% ipython --no-banner

In [1]: import numpy as np

In [2]: from numpy import linalg as LA

In [3]: np.set_printoptions(precision=3, suppress=True, linewidth=200, legacy="1.25")

In [4]: m1 = np.load("arr.npy")

In [5]: m1
Out[5]: 
array([[0, 1, 3],
       [0, 0, 0],
       [0, 0, 0],
       [1, 1, 3],
       [2, 3, 0],
       [0, 0, 0],
       [3, 4, 3],
       [0, 0, 0],
       [0, 1, 3],
       [3, 4, 3],
       [1, 1, 3],
       [0, 0, 0],
       [0, 0, 0],
       [1, 1, 3],
       [0, 0, 0],
       [3, 4, 3],
       [0, 0, 0],
       [0, 0, 0],
       [0, 0, 0],
       [0, 1, 3],
       [0, 0, 0],
       [0, 1, 3],
       [0, 0, 0],
       [3, 4, 3]])

In [6]: out = np.array([[-7, -5], [-8, 8], [7, -3]])

In [7]: print(np.einsum("ij->j", m1))
[17 26 33]

In [8]: print(out.T @ m1.T)
[[ 13   0   0   6 -38   0 -32   0  13 -32   6   0   0   6   0 -32   0   0   0  13   0  13   0 -32]
 [ -1   0   0  -6  14   0   8   0  -1   8  -6   0   0  -6   0   8   0   0   0  -1   0  -1   0   8]]

In [9]: print(LA.matrix_rank(m1 @ out))
2

In [10]: m1 @ out
Out[10]: 
array([[ 13,  -1],
       [  0,   0],
       [  0,   0],
       [  6,  -6],
       [-38,  14],
       [  0,   0],
       [-32,   8],
       [  0,   0],
       [ 13,  -1],
       [-32,   8],
       [  6,  -6],
       [  0,   0],
       [  0,   0],
       [  6,  -6],
       [  0,   0],
       [-32,   8],
       [  0,   0],
       [  0,   0],
       [  0,   0],
       [ 13,  -1],
       [  0,   0],
       [ 13,  -1],
       [  0,   0],
       [-32,   8]])

In [11]: M = np.abs(np.array([[-3, -1, 3], [-3, 1, -3], [-3, -2, -1]])) + np.eye(3)

In [12]: M = M / M.sum(axis=1, keepdims=True)

In [13]: M
Out[13]: 
array([[0.5  , 0.125, 0.375],
       [0.375, 0.25 , 0.375],
       [0.429, 0.286, 0.286]])

In [14]: rng = np.random.default_rng(12686)

In [15]: lab = rng.permutation(3)

In [16]: lab
Out[16]: array([1, 2, 0])

In [17]: out = M[lab][:, lab]

In [18]: out
Out[18]: 
array([[0.25 , 0.375, 0.375],
       [0.286, 0.286, 0.429],
       [0.125, 0.375, 0.5  ]])

In [19]: print(np.allclose(out, M))
False

In [20]: vals, evecs = LA.eig(M)

In [21]: print(np.sort(LA.eigvals(M.T)))
[-0.089  0.125  1.   ]

In [22]: np.sort(LA.eigvals(M @ M))
Out[22]: array([0.008, 0.016, 1.   ])

In [23]: np.sort(LA.eigvals(LA.inv(M)))
Out[23]: array([-11.2,   1. ,   8. ])

In [24]: round(np.prod(vals), 3)
Out[24]: -0.011

In [25]: np.round(M @ evecs[:, 0] - vals[0] * evecs[:, 0], 3) + 0
Out[25]: array([0., 0., 0.])

In [26]: q, Rm = LA.qr(M)

In [27]: q @ Rm
Out[27]: 
array([[0.5  , 0.125, 0.375],
       [0.375, 0.25 , 0.375],
       [0.429, 0.286, 0.286]])

In [28]: round(float(abs(Rm[0, 0])), 3), round(LA.norm(M[:, 0]), 3)
Out[28]: (0.758, 0.758)

In [29]: np.round(q.T @ q, 3) + 0
Out[29]: 
array([[1., 0., 0.],
       [0., 1., 0.],
       [0., 0., 1.]])

In [30]: q.shape, Rm.shape
Out[30]: ((3, 3), (3, 3))

In [31]: Rm
Out[31]: 
array([[-0.758, -0.368, -0.595],
       [ 0.   , -0.157, -0.023],
       [ 0.   ,  0.   , -0.094]])

In [32]: np.allclose(Rm.T @ Rm, M.T @ M)
Out[32]: True

In [33]: q.round(3) + 0
Out[33]: 
array([[-0.66 ,  0.751,  0.   ],
       [-0.495, -0.434, -0.753],
       [-0.566, -0.497,  0.659]])

In [34]: print(np.allclose(M, M.T))
False

In [35]: np.sort(np.abs(LA.eigvals(M)))
Out[35]: array([0.089, 0.125, 1.   ])

In [36]: print(LA.matrix_power(M, 4))
[[0.45  0.206 0.344]
 [0.45  0.206 0.344]
 [0.45  0.206 0.344]]

In [37]: (M + M.T) / 2
Out[37]: 
array([[0.5  , 0.25 , 0.402],
       [0.25 , 0.25 , 0.33 ],
       [0.402, 0.33 , 0.286]])

In [38]: M @ M
Out[38]: 
array([[0.458, 0.201, 0.342],
       [0.442, 0.217, 0.342],
       [0.444, 0.207, 0.349]])

In [39]: np.round(np.trace(M), 3)
Out[39]: 1.036

In [40]: LA.matrix_power(M, 100)
Out[40]: 
array([[0.45 , 0.206, 0.344],
       [0.45 , 0.206, 0.344],
       [0.45 , 0.206, 0.344]])

In [41]: np.sort(np.abs(LA.eigvals(M)))[::-1]
Out[41]: array([1.   , 0.125, 0.089])

In [42]: M.sum(axis=1)
Out[42]: array([1., 1., 1.])

In [43]: M @ np.ones(3)
Out[43]: array([1., 1., 1.])

In [44]: pr = np.eye(3)[2]

In [45]: for _ in range(6):
    ...:     pr = pr @ M
    ...:     print(pr.round(3))
    ...: 
[0.429 0.286 0.286]
[0.444 0.207 0.349]
[0.449 0.207 0.344]
[0.45  0.206 0.344]
[0.45  0.206 0.344]
[0.45  0.206 0.344]
